% ipython --no-banner

In [1]: import numpy as np

In [2]: np.set_printoptions(precision=1, suppress=True, linewidth=160, sign=" ")

In [3]: J = np.loadtxt("a.csv", delimiter=",")

In [4]: J
Out[4]: 
array([[ 1. ,  0.2,  0. ,  0. ,  0. ,  0. ,  0. ,  0. ,  0. ,  0. ,  0. ],
       [ 0.2,  1. ,  0.2,  0. ,  0. ,  0. ,  0. ,  0. ,  0. ,  0. ,  0. ],
       [ 0. ,  0.2,  1. ,  0.2,  0. ,  0. ,  0. ,  0. ,  0. ,  0. ,  0. ],
       [ 0. ,  0. ,  0.2,  1. ,  0.2,  0. ,  0. ,  0. ,  0. ,  0. ,  0. ],
       [ 0. ,  0. ,  0. ,  0.2,  1. ,  0.2,  0. ,  0. ,  0. ,  0. ,  0. ],
       [ 0. ,  0. ,  0. ,  0. ,  0.2,  1. ,  0.2,  0. ,  0. ,  0. ,  0. ],
       [ 0. ,  0. ,  0. ,  0. ,  0. ,  0.2,  1. ,  0.2,  0. ,  0. ,  0. ],
       [ 0. ,  0. ,  0. ,  0. ,  0. ,  0. ,  0.2,  1. ,  0.2,  0. ,  0. ],
       [ 0. ,  0. ,  0. ,  0. ,  0. ,  0. ,  0. ,  0.2,  1. ,  0.2,  0. ],
       [ 0. ,  0. ,  0. ,  0. ,  0. ,  0. ,  0. ,  0. ,  0.2,  1. ,  0.2],
       [ 0. ,  0. ,  0. ,  0. ,  0. ,  0. ,  0. ,  0. ,  0. ,  0.2,  1. ]])

In [5]: # equal to its transpose

In [6]: Lm = np.linalg.cholesky(J)

In [7]: Lm @ Lm.T
Out[7]: 
array([[ 1. ,  0.2,  0. ,  0. ,  0. ,  0. ,  0. ,  0. ,  0. ,  0. ,  0. ],
       [ 0.2,  1. ,  0.2,  0. ,  0. ,  0. ,  0. ,  0. ,  0. ,  0. ,  0. ],
       [ 0. ,  0.2,  1. ,  0.2,  0. ,  0. ,  0. ,  0. ,  0. ,  0. ,  0. ],
       [ 0. ,  0. ,  0.2,  1. ,  0.2,  0. ,  0. ,  0. ,  0. ,  0. ,  0. ],
       [ 0. ,  0. ,  0. ,  0.2,  1. ,  0.2,  0. ,  0. ,  0. ,  0. ,  0. ],
       [ 0. ,  0. ,  0. ,  0. ,  0.2,  1. ,  0.2,  0. ,  0. ,  0. ,  0. ],
       [ 0. ,  0. ,  0. ,  0. ,  0. ,  0.2,  1. ,  0.2,  0. ,  0. ,  0. ],
       [ 0. ,  0. ,  0. ,  0. ,  0. ,  0. ,  0.2,  1. ,  0.2,  0. ,  0. ],
       [ 0. ,  0. ,  0. ,  0. ,  0. ,  0. ,  0. ,  0.2,  1. ,  0.2,  0. ],
       [ 0. ,  0. ,  0. ,  0. ,  0. ,  0. ,  0. ,  0. ,  0.2,  1. ,  0.2],
       [ 0. ,  0. ,  0. ,  0. ,  0. ,  0. ,  0. ,  0. ,  0. ,  0.2,  1. ]])

In [8]: J / np.sqrt(np.outer(np.diag(J), np.diag(J)))
Out[8]: 
array([[ 1. ,  0.2,  0. ,  0. ,  0. ,  0. ,  0. ,  0. ,  0. ,  0. ,  0. ],
       [ 0.2,  1. ,  0.2,  0. ,  0. ,  0. ,  0. ,  0. ,  0. ,  0. ,  0. ],
       [ 0. ,  0.2,  1. ,  0.2,  0. ,  0. ,  0. ,  0. ,  0. ,  0. ,  0. ],
       [ 0. ,  0. ,  0.2,  1. ,  0.2,  0. ,  0. ,  0. ,  0. ,  0. ,  0. ],
       [ 0. ,  0. ,  0. ,  0.2,  1. ,  0.2,  0. ,  0. ,  0. ,  0. ,  0. ],
       [ 0. ,  0. ,  0. ,  0. ,  0.2,  1. ,  0.2,  0. ,  0. ,  0. ,  0. ],
       [ 0. ,  0. ,  0. ,  0. ,  0. ,  0.2,  1. ,  0.2,  0. ,  0. ,  0. ],
       [ 0. ,  0. ,  0. ,  0. ,  0. ,  0. ,  0.2,  1. ,  0.2,  0. ,  0. ],
       [ 0. ,  0. ,  0. ,  0. ,  0. ,  0. ,  0. ,  0.2,  1. ,  0.2,  0. ],
       [ 0. ,  0. ,  0. ,  0. ,  0. ,  0. ,  0. ,  0. ,  0.2,  1. ,  0.2],
       [ 0. ,  0. ,  0. ,  0. ,  0. ,  0. ,  0. ,  0. ,  0. ,  0.2,  1. ]])

In [9]: Lm
Out[9]: 
array([[ 1. ,  0. ,  0. ,  0. ,  0. ,  0. ,  0. ,  0. ,  0. ,  0. ,  0. ],
       [ 0.2,  1. ,  0. ,  0. ,  0. ,  0. ,  0. ,  0. ,  0. ,  0. ,  0. ],
       [ 0. ,  0.2,  1. ,  0. ,  0. ,  0. ,  0. ,  0. ,  0. ,  0. ,  0. ],
       [ 0. ,  0. ,  0.2,  1. ,  0. ,  0. ,  0. ,  0. ,  0. ,  0. ,  0. ],
       [ 0. ,  0. ,  0. ,  0.2,  1. ,  0. ,  0. ,  0. ,  0. ,  0. ,  0. ],
       [ 0. ,  0. ,  0. ,  0. ,  0.2,  1. ,  0. ,  0. ,  0. ,  0. ,  0. ],
       [ 0. ,  0. ,  0. ,  0. ,  0. ,  0.2,  1. ,  0. ,  0. ,  0. ,  0. ],
       [ 0. ,  0. ,  0. ,  0. ,  0. ,  0. ,  0.2,  1. ,  0. ,  0. ,  0. ],
       [ 0. ,  0. ,  0. ,  0. ,  0. ,  0. ,  0. ,  0.2,  1. ,  0. ,  0. ],
       [ 0. ,  0. ,  0. ,  0. ,  0. ,  0. ,  0. ,  0. ,  0.2,  1. ,  0. ],
       [ 0. ,  0. ,  0. ,  0. ,  0. ,  0. ,  0. ,  0. ,  0. ,  0.2,  1. ]])

In [10]: print(np.diag(Lm) ** 2)
[ 1.  1.  1.  1.  1.  1.  1.  1.  1.  1.  1.]
